% ipython --no-banner

In [1]: import numpy as np

In [2]: np.set_printoptions(suppress=True, linewidth=120)

In [3]: def tidy(a):
   ...:     return np.round(a, 3) + 0
   ...: 

In [4]: arr = np.load("out0.npy")

In [5]: print(arr)
[[0 1 2 0 2 0 0 0 1 0]
 [0 0 2 1 0 0 0 0 2 0]
 [0 1 0 0 0 0 0 0 2 0]
 [0 0 1 2 0 0 0 0 0 0]
 [0 2 0 0 0 1 0 0 0 1]
 [0 0 0 2 0 2 2 0 0 2]]

In [6]: out = np.array([[4, 2],
   ...:     [7, -8],
   ...:     [-1, 9],
   ...:     [9, 5],
   ...:     [-6, 9],
   ...:     [8, -1],
   ...:     [-4, -8],
   ...:     [1, 3],
   ...:     [3, -5],
   ...:     [7, 1]])

In [7]: np.linalg.matrix_rank(arr @ out)
Out[7]: np.int64(2)

In [8]: np.linalg.matrix_rank(np.vstack([arr, out.T]))
Out[8]: np.int64(8)

In [9]: print(np.einsum("ij,ij->i", arr, arr))
[10  9  5  5  6 16]

In [10]: np.vstack([arr, out.T]).shape
Out[10]: (8, 10)

In [11]: np.einsum("ik,kj->ij", arr, out)
Out[11]: 
array([[ -4,  23],
       [ 13,  13],
       [ 13, -18],
       [ 17,  19],
       [ 29, -16],
       [ 40,  -6]])

In [12]: T = np.stack([arr, 2 * arr, arr[::-1]])

In [13]: np.einsum("bij,cij->bc", T, T)
Out[13]: 
array([[ 51, 102,   0],
       [102, 204,   0],
       [  0,   0,  51]])

In [14]: np.linalg.matrix_rank(T.reshape(3, -1))
Out[14]: np.int64(2)

In [15]: (T @ arr.T).shape
Out[15]: (3, 6, 6)

In [16]: tidy(np.linalg.norm(arr[2] - arr[3]))
Out[16]: np.float64(3.162)

In [17]: tidy(np.linalg.norm(arr, 1)), tidy(np.linalg.norm(arr, np.inf))
Out[17]: (np.float64(5.0), np.float64(8.0))

In [18]: np.linalg.norm(arr, axis=1).argmax()
Out[18]: np.int64(5)

In [19]: tidy(np.linalg.norm(arr, axis=1))
Out[19]: array([3.162, 3.   , 2.236, 2.236, 2.449, 4.   ])

In [20]: cov = arr.T @ arr

In [21]: print(np.linalg.matrix_rank(cov))
6

In [22]: np.allclose(cov, cov.T)
Out[22]: True

In [23]: tidy(np.linalg.eigvalsh(cov)[::-1])
Out[23]: array([21.265, 15.692,  7.272,  4.118,  2.098,  0.554,  0.   ,  0.   ,  0.   ,  0.   ])

In [24]: (arr @ arr.T).shape
Out[24]: (6, 6)

In [25]: np.diag(cov)
Out[25]: array([0, 6, 9, 9, 4, 5, 4, 0, 9, 5])

In [26]: np.trace(cov), (arr ** 2).sum()
Out[26]: (np.int64(51), np.int64(51))

In [27]: r0 = np.array([1, 0, 0])

In [28]: np.convolve(arr[0], r0)
Out[28]: array([0, 1, 2, 0, 2, 0, 0, 0, 1, 0, 0, 0])

In [29]: np.cross(arr[0, :3], arr[2, :3])
Out[29]: array([-2,  0,  0])

In [30]: np.array([np.convolve(row, r0, "same") for row in arr])
Out[30]: 
array([[1, 2, 0, 2, 0, 0, 0, 1, 0, 0],
       [0, 2, 1, 0, 0, 0, 0, 2, 0, 0],
       [1, 0, 0, 0, 0, 0, 0, 2, 0, 0],
       [0, 1, 2, 0, 0, 0, 0, 0, 0, 0],
       [2, 0, 0, 0, 1, 0, 0, 0, 1, 0],
       [0, 0, 2, 0, 2, 2, 0, 0, 2, 0]])

In [31]: np.correlate(arr[0], arr[2], "full")
Out[31]: array([0, 0, 2, 4, 0, 4, 0, 0, 0, 3, 2, 0, 2, 0, 0, 0, 1, 0, 0])

In [32]: np.polyval(r0, arr[0])
Out[32]: array([0, 1, 4, 0, 4, 0, 0, 0, 1, 0])

In [33]: W0 = np.load("test15.npy")

In [34]: print(W0)
[[ 0  0  0  0  0 -2  0  0  0  0  0  0  0]
 [ 0  0  0  0  0  0  0  0  0  0  0  0  0]
 [ 0  0  0  0  0  0  0  0  0  0  2  0  0]
 [ 0  0  0  0  0  0  2  0  0  0  0  0  0]
 [ 0  0  0  0  0  0  0  0  1  0  0  0  0]
 [ 0  0  0 -2  0  0  0  0  0  0  0  0  0]
 [ 0  0  0  0  0  0  0  0  0  0  0  0  0]
 [ 0  0  0  0  0  0  0  2  0  0  0  0  0]
 [ 0  2  0  0  0  0  0  0  0  0  0  0  0]
 [ 0  0  0  0  0  0  0  0  0  2  0  0  0]
 [ 0  0  0  0  0  0  0  0  0  0  0  1  0]
 [ 0  0  0  0  0  0  0  0  0  0  0  0 -1]
 [ 0  0  1  0  0  0  0  0  0  0  0  0  0]]

In [35]: U, sigma, Vh = np.linalg.svd(W0)

In [36]: vecs = Vh[:(sigma > 1e-8).sum()]

In [37]: rng = np.random.default_rng(73730)

In [38]: x = W0[8] + -1 * W0[2] + rng.integers(2) * np.eye(13)[5]

In [39]: x
Out[39]: array([ 0.,  2.,  0.,  0.,  0.,  0.,  0.,  0.,  0.,  0., -2.,  0.,  0.])

In [40]: np.linalg.matrix_rank(np.vstack([W0, x]))
Out[40]: np.int64(11)

In [41]: print(tidy(np.linalg.norm(x - vecs.T @ vecs @ x)))
0.0

In [42]: tidy(np.linalg.svd(W0, compute_uv=False))
Out[42]: array([2., 2., 2., 2., 2., 2., 2., 1., 1., 1., 1., 0., 0.])

In [43]: W0[:, 1] @ W0[:, 2]
Out[43]: np.int64(0)

In [44]: tidy(np.linalg.norm(W0, axis=0))
Out[44]: array([0., 2., 1., 2., 0., 2., 2., 2., 1., 2., 2., 1., 1.])

In [45]: th = np.radians(174)

In [46]: Rm = np.eye(13)

In [47]: Rm[11, 11] = Rm[12, 12] = np.cos(th)

In [48]: Rm[11, 12], Rm[12, 11] = -np.sin(th), np.sin(th)

In [49]: out = W0 @ Rm.T

In [50]: tidy(np.abs(out - W0).max(axis=0))
Out[50]: array([0.   , 0.   , 0.   , 0.   , 0.   , 0.   , 0.   , 0.   , 0.   , 0.   , 0.   , 1.995, 1.995])

In [51]: np.allclose(np.linalg.norm(W0, axis=1), np.linalg.norm(out, axis=1))
Out[51]: True

In [52]: U, sigma, Vh = np.linalg.svd(W0, full_matrices=False)

In [53]: (sigma > 1e-8).sum()
Out[53]: np.int64(11)

In [54]: np.allclose(U * sigma @ Vh, W0)
Out[54]: True

In [55]: U, sigma, Vh = np.linalg.svd(W0)

In [56]: print(sigma)
[ 2.  2.  2.  2.  2.  2.  2.  1.  1.  1.  1.  0. -0.]

In [57]: out = U[:, :11] @ np.diag(sigma[:11]) @ Vh[:11]

In [58]: np.abs(W0 - out).max()
Out[58]: np.float64(0.0)

In [59]: print(np.linalg.matrix_rank(W0, rtol=0.05))
11

In [60]: tidy(np.linalg.norm(W0 - out) / np.linalg.norm(W0))
Out[60]: np.float64(0.0)

In [61]: M = np.loadtxt("mat.csv", delimiter=",")

In [62]: M
Out[62]: 
array([[ 0.,  0.,  3.,  0.,  0.,  0., -1.,  0.,  0.,  0.,  3.,  0.,  0.,  0.,  0.],
       [ 0.,  2.,  0.,  0.,  0., -1.,  0., -1.,  0.,  0.,  2.,  0.,  3., -1., -2.],
       [ 0.,  0.,  0.,  0.,  0.,  0.,  0.,  0.,  0.,  0.,  0., -3.,  0., -3.,  3.],
       [ 0.,  0.,  0., -1.,  0.,  0.,  0.,  0.,  0.,  0.,  0.,  3.,  0.,  0.,  0.],
       [ 0.,  0., -3.,  0.,  0.,  0.,  2.,  0.,  0.,  0.,  0.,  0.,  0.,  0.,  0.],
       [ 0.,  0.,  0.,  0.,  0., -2.,  0., -3.,  0.,  0.,  0.,  0.,  0.,  0.,  3.],
       [ 0.,  0.,  1., -3.,  2.,  3.,  0.,  0.,  0.,  0.,  0.,  0.,  0.,  0.,  2.],
       [ 0.,  2.,  0.,  1.,  1.,  2.,  0.,  0.,  3.,  0.,  0., -2.,  0., -2.,  0.],
       [ 0.,  1.,  0.,  0.,  0.,  0.,  3.,  0.,  0.,  0.,  0.,  0., -3.,  0.,  0.],
       [ 0.,  0.,  0.,  2.,  0.,  0.,  3.,  0.,  0.,  0.,  3.,  0.,  0., -1.,  0.],
       [-1.,  0., -3.,  0.,  0.,  0.,  0.,  0.,  0.,  0.,  0.,  1.,  3.,  0.,  0.],
       [ 0.,  2.,  0., -2.,  0.,  0.,  0.,  0.,  0.,  0.,  3.,  2.,  0.,  0.,  0.],
       [ 0.,  0.,  0.,  0.,  0.,  0.,  0.,  0.,  0.,  2.,  1.,  0.,  0.,  0.,  0.],
       [ 0.,  2.,  0.,  0.,  0.,  0.,  0.,  0.,  0.,  0.,  0.,  0.,  0., -3.,  0.],
       [ 0.,  0.,  0.,  0.,  2.,  0.,  0.,  0.,  0.,  0.,  0.,  0.,  0.,  0.,  0.]])

In [63]: out = M / np.linalg.norm(M, axis=1, keepdims=True)

In [64]: cov = out @ out.T

In [65]: np.argwhere(np.triu(np.abs(cov) > 0.95, 1))
Out[65]: array([], shape=(0, 2), dtype=int64)

In [66]: (cov - 2 * np.eye(15)).round(6).argmax(axis=1)
Out[66]: array([11, 11, 13, 11, 10,  2, 14, 13,  9,  8,  4,  3,  0,  7,  6])

In [67]: print(np.degrees(np.arccos(np.clip(cov[9, 10], -1, 1))))
90.0

In [68]: tidy(cov[9])
Out[68]: 
array([ 0.287,  0.298,  0.12 , -0.132,  0.347,  0.   , -0.241,  0.161,  0.431,  1.   ,  0.   ,  0.228,  0.28 ,  0.173,
        0.   ])

In [69]: out = M + rng.integers(-2, 3, (15, 14)) @ rng.integers(-2, 3, (14, 15))

In [70]: out
Out[70]: 
array([[ -6.,  -2., -14.,  -4.,  -9.,   9.,   5., -10.,   3.,  28.,  -1.,   2.,  14., -12.,  -4.],
       [ 14.,  -2., -13.,   0.,  14.,   9.,   5.,  -9.,   2.,   3.,   9.,  -7.,  10.,   3.,   3.],
       [  0.,   4.,   7.,  16.,   3.,  -8.,   4.,   1.,   9., -18.,   1.,   3.,  -2.,  14.,   3.],
       [ -1.,  -2.,  11.,  -2.,   3.,  -7.,  -5.,  14.,  -1.,  -8.,   3.,   0., -10.,  -3.,   0.],
       [ -5.,  -2.,  14.,   4.,  12.,  -9.,   8., -15.,  -4.,  -5.,   3.,  -6., -12.,   4.,  -5.],
       [ 12.,  -6., -12.,   8.,  17.,   3.,  15., -16.,  11.,   7.,   2.,  -2.,  11.,   3.,   4.],
       [ -5.,   7.,   5., -17., -10.,   5.,  -2.,   2., -18.,  -8.,   0.,   0.,  -2., -10.,  13.],
       [-12.,  -2.,  -4.,   8.,  -7.,  -1.,  -8.,  21.,   1.,   3.,   0.,   4.,  -4.,  -1.,   3.],
       [  6.,  -2.,   1., -11.,  -2.,   0.,  -3.,   0., -13.,  -3.,   0.,   0.,   2.,  -8.,  -1.],
       [  3.,   2., -10.,   2., -10.,   7.,  -7.,  -2.,   1.,   2.,   3.,   6.,   0.,   0.,   6.],
       [ -7.,   8.,  -2.,   4.,   2.,  -7.,   5.,  21.,   1., -17.,  -3.,   2.,   2.,  10.,   7.],
       [  9.,   2., -10., -14.,  -2.,  11.,  -1.,  -4.,   1.,  14.,   1.,   0.,   7., -12.,   2.],
       [  4.,   2.,  -2.,   4.,   0.,   2.,  -2.,  -5.,   2.,  -9.,  11.,  -3.,   1.,  13.,   3.],
       [  3.,   4.,  -6.,   6.,  11.,   7.,   6., -10.,  -7.,  18.,  -4.,   0.,  -1., -12.,   7.],
       [  1.,  -8.,  11.,  15.,   6.,  -8.,  -7.,  17.,  -1.,  -3.,  -8.,  12.,  -6.,   0.,  -6.]])

In [71]: print(np.abs(out - M).sum(axis=1))
[130. 103.  96.  72. 109. 125.  97.  86.  59.  60.  94.  89.  64.  97. 107.]

In [72]: np.linalg.matrix_rank(W0, rtol=0.1)
Out[72]: np.int64(11)

In [73]: [round(float(x), 3) for x in np.linalg.svd(W0, compute_uv=False)[:3]]
Out[73]: [2.0, 2.0, 2.0]

In [74]: print(np.linalg.cond(W0) > 100)
True

In [75]: print(np.argsort(-np.linalg.norm(W0, axis=0).round(6), kind="stable")[:3])
[1 3 5]

In [76]: tidy(np.linalg.norm(M) ** 2 / np.linalg.norm(M, 2) ** 2)
Out[76]: np.float64(5.215)

In [77]: tidy(np.linalg.norm(M[5] - M[8]))
Out[77]: np.float64(6.403)

In [78]: tidy(np.linalg.norm(M, axis=1))
Out[78]: array([4.359, 4.899, 5.196, 3.162, 3.606, 4.69 , 5.196, 5.196, 4.359, 4.796, 4.472, 4.583, 2.236, 3.606, 2.   ])

In [79]: M[5] @ M[8]
Out[79]: np.float64(0.0)

In [80]: tidy(np.linalg.norm(M, "nuc"))
Out[80]: np.float64(53.424)

In [81]: idx = rng.permutation(15)

In [82]: idx
Out[82]: array([ 1,  2,  6,  7, 14, 11,  5, 12,  4,  3,  8, 10,  0, 13,  9])

In [83]: out = M[idx][:, idx]

In [84]: np.diag(out)
Out[84]: array([ 2.,  0.,  0.,  0.,  0.,  2., -2.,  0.,  0., -1.,  0.,  0.,  0., -3.,  0.])

In [85]: tidy(np.sort(np.abs(np.linalg.eigvals(out))))
Out[85]: array([0.977, 1.12 , 1.12 , 2.393, 2.393, 2.455, 2.455, 3.04 , 3.04 , 3.264, 3.264, 3.462, 3.462, 3.632, 4.934])

In [86]: feats = np.load("data.npy")

In [87]: feats
Out[87]: 
array([[ 0.8,  0.4,  1.2, -0.3,  1.8, -1.2],
       [ 1.3, -0.7, -0.8,  0. ,  0.5,  1.9],
       [ 0.3,  0.8,  0.3, -0.3,  0.1, -2. ],
       [ 0. , -0.8,  0.8,  0.2,  2.1,  0.3],
       [ 0.7, -0.4, -1.5, -1.5, -0.7,  0.6],
       [-0.9, -0.9,  0.7,  0.2,  0.6, -1.7],
       [ 1.1, -0.5,  2.8,  0.9, -2.4,  0.4],
       [-1. , -0.4,  0. ,  0. , -0.4,  0.4],
       [ 2. ,  2.4,  0. ,  0. ,  0.4,  0.7],
       [ 1.8,  0.1,  0.8,  0.5,  0.1,  0.7],
       [ 1.1,  0. , -0.6, -0.3,  0.1, -1. ],
       [-0.4, -0.4,  0.8,  0.1, -1.9,  1.2],
       [-0.2,  0.3, -1.4,  1.6,  2. ,  0.4],
       [ 0.1, -1.2, -2.2, -0.6,  1.2,  0.4],
       [ 0.6,  0.6,  0.3,  0.1, -1. ,  0.4],
       [ 1.1,  0.4, -0.1,  0.5,  0.8,  0.7]])

In [88]: W2 = feats[[3, 11]].astype(float)

In [89]: for _ in range(7):
    ...:     idx = np.linalg.norm(feats[:, None] - W2, axis=-1).argmin(axis=1)
    ...:     W2 = np.array([feats[idx == j].mean(axis=0) for j in range(2)])
    ...: 

In [90]: idx
Out[90]: array([0, 0, 0, 0, 1, 0, 1, 1, 0, 0, 0, 1, 0, 0, 1, 0])

In [91]: tidy(W2[1] - W2[0])
Out[91]: array([-0.473, -0.293,  0.598, -0.216, -2.162,  0.673])

In [92]: Ac = feats - feats.mean(axis=0)

In [93]: vecs = np.linalg.svd(Ac)[2][:5]

In [94]: out = Ac - Ac @ vecs.T @ vecs

In [95]: tidy(np.linalg.norm(out) / np.linalg.norm(Ac))
Out[95]: np.float64(0.165)

In [96]: print(tidy(out.std(axis=0)))
[0.172 0.14  0.129 0.256 0.085 0.146]

In [97]: tidy((Ac @ vecs.T).std(axis=0))
Out[97]: array([1.441, 1.172, 1.058, 0.86 , 0.603])

In [98]: print(tidy(np.diag(vecs.T @ vecs)))
[0.815 0.876 0.897 0.591 0.955 0.867]

In [99]: tidy(np.cov(Ac @ vecs.T, rowvar=False))
Out[99]: 
array([[2.215, 0.   , 0.   , 0.   , 0.   ],
       [0.   , 1.466, 0.   , 0.   , 0.   ],
       [0.   , 0.   , 1.194, 0.   , 0.   ],
       [0.   , 0.   , 0.   , 0.789, 0.   ],
       [0.   , 0.   , 0.   , 0.   , 0.387]])

In [100]: Ac = (feats - feats.mean(axis=0)) / feats.std(axis=0)

In [101]: print(np.argwhere(np.abs(Ac) > 2))
[[ 2  5]
 [ 4  3]
 [ 6  2]
 [ 6  4]
 [ 8  1]
 [12  3]]

In [102]: coef = np.linalg.lstsq(np.delete(Ac, 0, axis=1), Ac[:, 0])[0]

In [103]: tidy(coef)
Out[103]: array([ 0.558,  0.297, -0.29 ,  0.166,  0.456])

In [104]: w1 = np.array([[2, -2, 0, 0, 1],
     ...:     [2, 0, 2, 2, 1],
     ...:     [0, 0, 1, -1, -1],
     ...:     [-2, 0, 1, -2, 1],
     ...:     [1, -2, 1, 2, 2],
     ...:     [0, -1, -2, -2, -1]])

In [105]: coef = np.array([3, -3, -5, -3, -4])

In [106]: H = np.maximum(feats @ w1 + coef, 0)

In [107]: tidy((H > 0).mean(axis=0))
Out[107]: array([0.75 , 0.062, 0.125, 0.25 , 0.188])

In [108]: np.linalg.matrix_rank(H)
Out[108]: np.int64(5)

In [109]: W2 = np.array([[2, 3, 2], [3, 5, 4], [2, 5, 3], [0, 2, 2], [2, 0, 1]])

In [110]: (H @ W2).round(6).argmax(axis=1)
Out[110]: array([1, 1, 1, 1, 1, 0, 0, 0, 1, 1, 1, 1, 0, 1, 1, 1])

In [111]: print(w1 @ W2)
[[  0  -4  -3]
 [ 10  20  15]
 [  0   3   0]
 [  0  -5  -4]
 [  2   2   3]
 [ -9 -19 -15]]

In [112]: F = np.loadtxt("m.csv", delimiter=",")

In [113]: F
Out[113]: 
array([[ 0.319,  1.385, -2.925,  0.134, -1.513],
       [ 0.132,  0.467,  0.564, -1.834,  1.028],
       [-1.517,  0.884,  1.522,  1.102, -0.187],
       [-1.25 , -0.535, -1.544, -0.78 , -0.979],
       [ 2.335,  0.488, -3.229, -5.525, -3.575],
       [-0.591, -0.405,  1.224, -0.189, -2.848],
       [ 0.641,  1.326,  0.215, -0.64 , -0.245],
       [ 0.202, -2.148, -0.056, -1.004, -1.396],
       [-1.055,  0.446,  2.466, -0.134,  3.836],
       [ 0.781,  1.227, -3.718, -2.013, -2.307],
       [-1.755, -1.16 ,  4.018,  1.534, -1.78 ],
       [ 0.354,  1.987, -1.054, -0.212, -0.916],
       [ 0.089,  0.055, -4.184, -1.418, -1.752],
       [ 0.935, -0.179, -0.108,  0.283,  0.059],
       [-2.717,  0.052,  2.809,  2.719,  1.676],
       [ 1.841, -1.044, -1.449, -0.735,  2.76 ],
       [-1.457, -0.111,  2.751,  2.957,  0.977],
       [-2.962,  0.062,  1.864,  0.85 ,  0.948],
       [-1.365, -1.449,  3.093,  2.288, -2.424],
       [ 1.698,  1.777, -4.991, -0.816, -1.95 ],
       [ 0.394, -0.441, -3.686, -0.915, -4.009],
       [-0.696,  0.231,  3.154,  0.786,  3.823],
       [ 2.468, -0.379, -4.827, -1.117,  0.689],
       [-1.083,  0.818, -1.966, -0.639, -2.165],
       [ 1.853, -0.33 , -1.753, -1.712, -1.313],
       [ 0.534,  0.599, -0.821, -0.62 , -3.689],
       [-1.832,  1.221,  1.13 ,  0.786,  2.604],
       [-0.112, -0.481, -3.619,  1.795,  0.483],
       [ 2.854, -1.551,  2.781, -3.731, -3.533],
       [-2.867, -1.642,  0.858,  0.69 ,  1.324],
       [-0.61 , -2.201,  2.055, -0.365,  0.715],
       [-1.309,  1.182,  3.664,  2.965,  3.107],
       [ 1.652, -1.303, -1.293, -1.171, -1.825],
       [ 0.968,  1.699, -3.726, -2.615, -2.148],
       [ 0.126,  1.793, -3.138, -0.928, -0.826],
       [ 1.602, -1.098,  0.724,  0.029, -3.255],
       [-1.661,  0.633, -2.467, -0.302, -1.628],
       [-1.328,  1.167,  0.814,  2.233,  0.007],
       [ 0.645, -0.282, -0.566, -0.334,  0.573],
       [-2.359,  0.354,  0.753, -0.591, -1.505],
       [ 2.479, -0.08 , -0.607, -3.325,  0.011],
       [-0.164,  0.636, -1.287, -1.016,  0.984]])

In [114]: x = np.array([2, 2, -3, -5, 0, -4, -2, -4, 3, 3, -1, -5, 2, 1, -2])

In [115]: M @ x
Out[115]: array([-10.,  19.,   6., -10.,   5.,  14.,  -4.,   8., -10., -20.,   8.,   1.,   5.,   1.,   0.])

In [116]: M @ np.eye(15)[10]
Out[116]: array([3., 2., 0., 0., 0., 0., 0., 0., 0., 3., 0., 3., 1., 0., 0.])

In [117]: print(np.einsum("ij,j->i", M, x))
[-10.  19.   6. -10.   5.  14.  -4.   8. -10. -20.   8.   1.   5.   1.   0.]

In [118]: M @ np.ones(15)
Out[118]: array([ 5.,  2., -3.,  2., -1., -2.,  5.,  5.,  1.,  7.,  0.,  5.,  3., -1.,  2.])

In [119]: np.sign((M @ x).round(6))
Out[119]: array([-1.,  1.,  1., -1.,  1.,  1., -1.,  1., -1., -1.,  1.,  1.,  1.,  1.,  0.])

In [120]: print((M @ x).argmax())
1

In [121]: np.linalg.norm(M @ x) <= np.linalg.norm(M, 2) * np.linalg.norm(x) + 1e-9
Out[121]: np.True_

In [122]: M @ (2 * x)
Out[122]: array([-20.,  38.,  12., -20.,  10.,  28.,  -8.,  16., -20., -40.,  16.,   2.,  10.,   2.,   0.])
